In [1]: import numpy as np

In [2]: np.set_printoptions(precision=1, suppress=True, linewidth=120)

In [3]: rd = lambda a: np.round(a, 1) + 0

In [4]: F = np.load("sample7.npy")

In [5]: F
Out[5]: 
array([[-1.,  1.,  0.,  0.],
       [ 0., -1.,  1.,  0.],
       [ 0.,  0., -1.,  1.],
       [ 0.,  0.,  0., -1.]])

In [6]: [int(np.linalg.matrix_rank(np.linalg.matrix_power(F, p))) for p in range(1, 5)]
Out[6]: [4, 4, 4, 4]

In [7]: np.prod(np.diag(F)), rd(np.linalg.det(F))
Out[7]: (np.float64(1.0), np.float64(1.0))

In [8]: rd(np.linalg.matrix_power(F - np.diag(np.diag(F)), 4))
Out[8]: 
array([[0., 0., 0., 0.],
       [0., 0., 0., 0.],
       [0., 0., 0., 0.],
       [0., 0., 0., 0.]])

In [9]: np.linalg.matrix_rank(F - F[0, 0] * np.eye(4))
Out[9]: np.int64(3)

In [10]: rd(np.sort(np.linalg.eigvals(F)))
Out[10]: array([-1., -1., -1., -1.])

In [11]: rd(np.linalg.norm(F, axis=1))
Out[11]: array([1.4, 1.4, 1.4, 1. ])

In [12]: rd(np.linalg.norm(F, 1)), rd(np.linalg.norm(F, np.inf))
Out[12]: (np.float64(2.0), np.float64(2.0))

In [13]: rd(np.linalg.norm(F) ** 2 / np.linalg.norm(F, 2) ** 2)
Out[13]: np.float64(2.0)

In [14]: rd(np.linalg.norm(F[0], 1)), rd(np.linalg.norm(F[0], np.inf))
Out[14]: (np.float64(2.0), np.float64(1.0))

In [15]: rd(np.linalg.norm(F[0] - F[1]))
Out[15]: np.float64(2.4)

In [16]: rd(np.linalg.norm(F, 2))
Out[16]: np.float64(1.9)

In [17]: F[0] @ F[1]
Out[17]: np.float64(-1.0)
